In [1]: import numpy as np

In [2]: np.set_printoptions(precision=1, suppress=True, linewidth=120)

In [3]: rd = lambda a: np.round(a, 1) + 0

In [4]: data = np.loadtxt("case5.csv", delimiter=",")

In [5]: print(data)
[[-0.2 -1.  -1.5]
 [ 0.1  0.4  0.2]
 [-1.1 -0.9  0.2]
 [-1.3  0.9  1.2]
 [ 0.1  1.6 -0.2]
 [-1.2  2.1 -2.1]
 [-0.7  0.6 -0.5]
 [ 0.6  0.5  1.3]
 [-1.2  2.1  1. ]
 [ 0.2  0.7 -1.4]
 [ 0.6  0.1  0.9]
 [-0.3  0.2  0. ]
 [-1.2  1.1 -1.5]
 [-0.9 -1.   0.4]
 [-0.2 -0.9  0.3]
 [ 1.5 -0.3 -1.1]
 [-0.4  0.5  0.8]
 [ 1.6 -0.6  0.5]
 [-0.4  0.  -0.7]
 [ 0.2 -0.1  1.4]
 [-0.4 -0.7  1.1]]

In [6]: cov = data.T @ data

In [7]: print(rd(np.linalg.svd(data, compute_uv=False) ** 2))
[27.  19.3 10.3]

In [8]: print(rd(cov))
[[14.8 -6.4  1.6]
 [-6.4 19.5 -3.5]
 [ 1.6 -3.5 22.2]]

In [9]: print(rd(np.diag(cov)))
[14.8 19.5 22.2]

In [10]: print(np.linalg.matrix_rank(cov))
3

In [11]: print(np.allclose(cov, cov.T))
True

In [12]: K = np.load("x.npy")

In [13]: print(K)
[[-3  0  0]
 [-2  2  0]
 [-3  3 -1]]

In [14]: print(rd(np.linalg.norm(K)))
6.0

In [15]: print(rd(np.linalg.svd(K, compute_uv=False)))
[5.6 2.  0.5]

In [16]: print(K.shape)
(3, 3)

In [17]: print(K.sum(axis=1))
[-3  0 -1]

In [18]: print(np.abs(K).max())
3

In [19]: B = np.array([[4, -3], [-3, 4], [6, 6]])

In [20]: J = np.tile(B, (2, 3))

In [21]: print(J)
[[ 4 -3  4 -3  4 -3]
 [-3  4 -3  4 -3  4]
 [ 6  6  6  6  6  6]
 [ 4 -3  4 -3  4 -3]
 [-3  4 -3  4 -3  4]
 [ 6  6  6  6  6  6]]

In [22]: # column 2 repeats column 0

In [23]: rng = np.random.default_rng(96299)

In [24]: idx = rng.permutation(6)

In [25]: print(idx)
[4 5 0 2 1 3]

In [26]: B = J[idx][:, idx]

In [27]: print(np.trace(B))
14

In [28]: print(rd(np.linalg.det(B)), rd(np.linalg.det(J[idx])))
0.0 0.0

In [29]: print(np.abs(np.diag(np.linalg.qr(J)[1])) > 1e-9)
[ True  True False False False False]

In [30]: try:
    ...:     np.linalg.inv(J)
    ...: except np.linalg.LinAlgError as e:
    ...:     print(e)
    ...: 
Singular matrix

In [31]: print(np.linalg.lstsq(J[:-1].T, J[-1])[2])
2

In [32]: print(np.allclose(J[:-1].T @ np.linalg.lstsq(J[:-1].T, J[-1])[0], J[-1]))
True

In [33]: idx = rng.integers(0, 2, 3)

In [34]: feats = np.triu((idx[:, None] == idx) & (rng.random((3, 3)) < 0.8), 1).astype(int)

In [35]: feats += feats.T

In [36]: print(feats)
[[0 0 0]
 [0 0 1]
 [0 1 0]]

In [37]: # 2 blocks once reordered

In [38]: print(rd(np.linalg.norm(feats, "nuc")))
2.0

In [39]: print(rd(np.linalg.norm(feats, 2)))
1.0

In [40]: print(rd(np.linalg.norm(feats[1], 1)), rd(np.linalg.norm(feats[1], np.inf)))
1.0 1.0

In [41]: print(rd(np.linalg.norm(feats[1] - feats[2])))
1.4

In [42]: print(rd(np.linalg.norm(feats, 1)), rd(np.linalg.norm(feats, np.inf)))
1.0 1.0

In [43]: print(rd(np.linalg.norm(feats, axis=0)))
[0. 1. 1.]

In [44]: print(feats[1] @ feats[2])
0

In [45]: print(np.trace(feats))
0

In [46]: print(np.allclose(feats, feats.T))
True

In [47]: print(rd(np.abs(np.linalg.eigvals(feats)).max()))
1.0

In [48]: print(feats @ feats)
[[0 0 0]
 [0 1 0]
 [0 0 1]]

In [49]: U, sigma, vt = np.linalg.svd(feats)

In [50]: vecs = vt[:(sigma > 1e-8).sum()]

In [51]: x = feats[2] + 2 * feats[1] + rng.integers(2) * np.eye(3)[0]

In [52]: print(x)
[1. 1. 2.]

In [53]: print(np.diag(vecs.T @ vecs))
[0. 1. 1.]

In [54]: print(np.allclose(vecs.T @ vecs @ x, x))
False

In [55]: print(np.linalg.matrix_rank(np.vstack([feats, x])))
3

In [56]: print(rd(np.linalg.norm(x - vecs.T @ vecs @ x)))
1.0

In [57]: print(rd(feats @ np.linalg.pinv(feats) @ feats))
[[0. 0. 0.]
 [0. 0. 1.]
 [0. 1. 0.]]

In [58]: try:
    ...:     np.linalg.inv(feats)
    ...: except np.linalg.LinAlgError as e:
    ...:     print(e)
    ...: 
Singular matrix

In [59]: print(np.linalg.cond(feats) > 100)
True

In [60]: W0 = np.tanh(np.array([[-0.2, 1.8],
    ...:     [-1.0, 0.0],
    ...:     [0.0, -0.9],
    ...:     [0.3, -0.1],
    ...:     [0.3, -0.1],
    ...:     [0.1, -0.4],
    ...:     [0.0, 0.7],
    ...:     [0.6, -0.9],
    ...:     [-0.7, 1.0],
    ...:     [0.6, -2.3],
    ...:     [1.1, 1.6]]) @ np.array([[-1.1, -0.4, 0.8], [-0.2, 1.6, 0.0]]))

In [61]: print(rd(W0))
[[-0.1  1.  -0.2]
 [ 0.8  0.4 -0.7]
 [ 0.2 -0.9  0. ]
 [-0.3 -0.3  0.2]
 [-0.3 -0.3  0.2]
 [ 0.  -0.6  0.1]
 [-0.1  0.8  0. ]
 [-0.4 -0.9  0.4]
 [ 0.5  1.  -0.5]
 [-0.2 -1.   0.4]
 [-0.9  1.   0.7]]

In [62]: # rows 3 and 4 are equal

In [63]: cen = (W0 - W0.mean(axis=0)) / W0.std(axis=0)

In [64]: print(np.argwhere(np.abs(cen) > 2))
[[1 0]]

In [65]: print(cen.std(axis=0))
[1. 1. 1.]

In [66]: b = np.linalg.lstsq(np.delete(cen, 0, axis=1), cen[:, 0])[0]

In [67]: print(rd(1 - np.var(cen[:, 0] - np.delete(cen, 0, axis=1) @ b)))
1.0

In [68]: print(np.abs(b).argmax())
1

In [69]: B = W0 / np.linalg.norm(W0, axis=1, keepdims=True)

In [70]: cov = B @ B.T

In [71]: print(np.argwhere(np.triu(np.abs(cov) > 0.95, 1)))
[[0 2]
 [0 5]
 [0 6]
 [1 3]
 [1 4]
 [2 5]
 [2 6]
 [3 4]
 [3 8]
 [4 8]
 [5 6]
 [5 9]
 [7 8]
 [7 9]
 [8 9]]

In [72]: print(rd(np.linalg.norm(B, axis=1)))
[1. 1. 1. 1. 1. 1. 1. 1. 1. 1. 1.]

In [73]: print(rd(cov))
[[ 1.   0.3 -1.  -0.6 -0.6 -1.   1.  -0.8  0.8 -0.9  0.6]
 [ 0.3  1.  -0.2 -1.  -1.  -0.5  0.2 -0.8  0.8 -0.7 -0.5]
 [-1.  -0.2  1.   0.4  0.4  1.  -1.   0.7 -0.7  0.8 -0.8]
 [-0.6 -1.   0.4  1.   1.   0.7 -0.5  0.9 -1.   0.8  0.2]
 [-0.6 -1.   0.4  1.   1.   0.7 -0.5  0.9 -1.   0.8  0.2]
 [-1.  -0.5  1.   0.7  0.7  1.  -1.   0.9 -0.9  1.  -0.5]
 [ 1.   0.2 -1.  -0.5 -0.5 -1.   1.  -0.7  0.7 -0.9  0.7]
 [-0.8 -0.8  0.7  0.9  0.9  0.9 -0.7  1.  -1.   1.  -0.1]
 [ 0.8  0.8 -0.7 -1.  -1.  -0.9  0.7 -1.   1.  -1.   0.1]
 [-0.9 -0.7  0.8  0.8  0.8  1.  -0.9  1.  -1.   1.  -0.3]
 [ 0.6 -0.5 -0.8  0.2  0.2 -0.5  0.7 -0.1  0.1 -0.3  1. ]]

In [74]: print(rd(cov[8]))
[ 0.8  0.8 -0.7 -1.  -1.  -0.9  0.7 -1.   1.  -1.   0.1]

In [75]: B = np.c_[W0[:, :1] @ np.array([[2]]), np.array([1, -1, -2, 0, 3, 0, -1, 2, 3, -2, -1])]

In [76]: print(rd(B))
[[-0.3  1. ]
 [ 1.6 -1. ]
 [ 0.4 -2. ]
 [-0.6  0. ]
 [-0.6  3. ]
 [-0.1  0. ]
 [-0.3 -1. ]
 [-0.9  2. ]
 [ 1.   3. ]
 [-0.4 -2. ]
 [-1.8 -1. ]]

In [77]: print(rd(np.linalg.norm(np.linalg.qr(W0)[0].T @ B, axis=0) ** 2 / ((B ** 2).sum(axis=0) + 1e-12)))
[1.  0.3]

In [78]: P = W0 @ np.linalg.solve(W0.T @ W0, W0.T)

In [79]: print(np.allclose(P @ P, P))
True

In [80]: print(rd(P @ W0[:, 1]))
[ 1.   0.4 -0.9 -0.3 -0.3 -0.6  0.8 -0.9  1.  -1.   1. ]

In [81]: print(rd(np.trace(P)))
3.0

In [82]: A = np.loadtxt("block17.csv", delimiter=",")

In [83]: print(A)
[[-1.  2.]
 [ 2. -1.]]

In [84]: # symmetric, so the eigenvalues are real

In [85]: vals, vecs = np.linalg.eigh(A)

In [86]: x = np.array([2, 3])

In [87]: print(x @ A @ x)
11.0

In [88]: print(rd(vecs * np.abs(vals) @ vecs.T))
[[ 2. -1.]
 [-1.  2.]]

In [89]: vals, vecs = np.linalg.eigh(A)

In [90]: print(np.abs(vecs[:, -1]).round(6).argmax())
0

In [91]: print(rd(np.linalg.eigvalsh(A + 3 * np.eye(2))))
[0. 4.]

In [92]: print((vals > 1e-8).sum(), (vals < -1e-8).sum())
1 1

In [93]: print(rd(np.linalg.eigvalsh(A @ A)))
[1. 9.]

In [94]: print(vals.sum(), np.trace(A))
-2.0 -2.0

In [95]: x = np.array([-2, 7])

In [96]: rhs = A @ x

In [97]: print(rhs)
[ 16. -11.]

In [98]: print(rd(np.linalg.solve(A, rhs)))
[-2.  7.]

In [99]: mat = np.load("w.npy")

In [100]: print(mat)
[[-2  1  0]
 [ 0 -2 -2]
 [ 0  0  1]]

In [101]: # triangular: eigenvalues sit on the diagonal

In [102]: P = np.triu(np.array([[6, 0, 2], [6, -8, 4], [3, -5, -3]]), 1) + np.eye(3)

In [103]: B = P @ K @ np.linalg.inv(P)

In [104]: print(rd(np.linalg.det(B)))
6.0

In [105]: print(np.trace(B), np.trace(K))
-2.0 -2

In [106]: print(np.linalg.matrix_rank(B))
3

In [107]: M = np.load("dump.npy")

In [108]: print(M)
[[-1.  -1.5 -0.2]
 [-0.1 -1.   0.7]
 [ 0.7  1.6  0.9]
 [ 0.7  0.9  0. ]
 [ 1.1  0.1 -0.8]
 [-0.8  2.4 -1.3]
 [-1.8  0.1 -0.8]
 [-1.1 -0.4  2.7]
 [-0.8 -0.8 -1.4]
 [-0.4 -0.1 -0.9]
 [-1.5 -1.2 -0.5]
 [-1.6 -1.   1.3]
 [ 0.6  1.2  0.1]
 [-1.2 -0.2 -0.9]
 [ 2.1  1.1 -1.3]
 [ 0.  -7.5  3.5]
 [-1.2  0.6  0.2]]

In [109]: B = np.array([[1, 3], [3, -3], [-1, -2]])

In [110]: print(rd(np.einsum("ij,ij->i", M, M)))
[ 3.3  1.5  3.9  1.3  1.9  8.1  3.9  8.7  3.2  1.   3.9  5.3  1.8  2.3  7.3 68.5  1.8]

In [111]: print(np.linalg.matrix_rank(np.vstack([M, B.T])))
3

In [112]: print(rd(np.einsum("ij->j", M)))
[-6.3 -5.7  1.3]

In [113]: B = np.c_[M[:, :1] @ np.array([[0]]), np.array([0, -3, -7, 4, 4, 9, 9, -3, 6, 7, 8, 4, 5, 5, -7, 8, -2])]

In [114]: print(B)
[[ 0.  0.]
 [ 0. -3.]
 [ 0. -7.]
 [ 0.  4.]
 [ 0.  4.]
 [ 0.  9.]
 [ 0.  9.]
 [ 0. -3.]
 [ 0.  6.]
 [ 0.  7.]
 [ 0.  8.]
 [ 0.  4.]
 [ 0.  5.]
 [ 0.  5.]
 [ 0. -7.]
 [ 0.  8.]
 [ 0. -2.]]

In [115]: print(rd(np.linalg.lstsq(M, B[:, 0])[0]))
[0. 0. 0.]

In [116]: print(rd(np.linalg.norm(B - M @ np.linalg.lstsq(M, B)[0], axis=0)))
[ 0.  17.8]

In [117]: cen = (M - M.mean(axis=0)) / M.std(axis=0)

In [118]: print(np.argwhere(np.abs(cen) > 2))
[[14  0]
 [15  1]
 [15  2]]

In [119]: b = np.linalg.lstsq(np.delete(cen, 2, axis=1), cen[:, 2])[0]

In [120]: print(np.abs(b).argmax())
1

In [121]: print(rd(b))
[ 0.  -0.6]
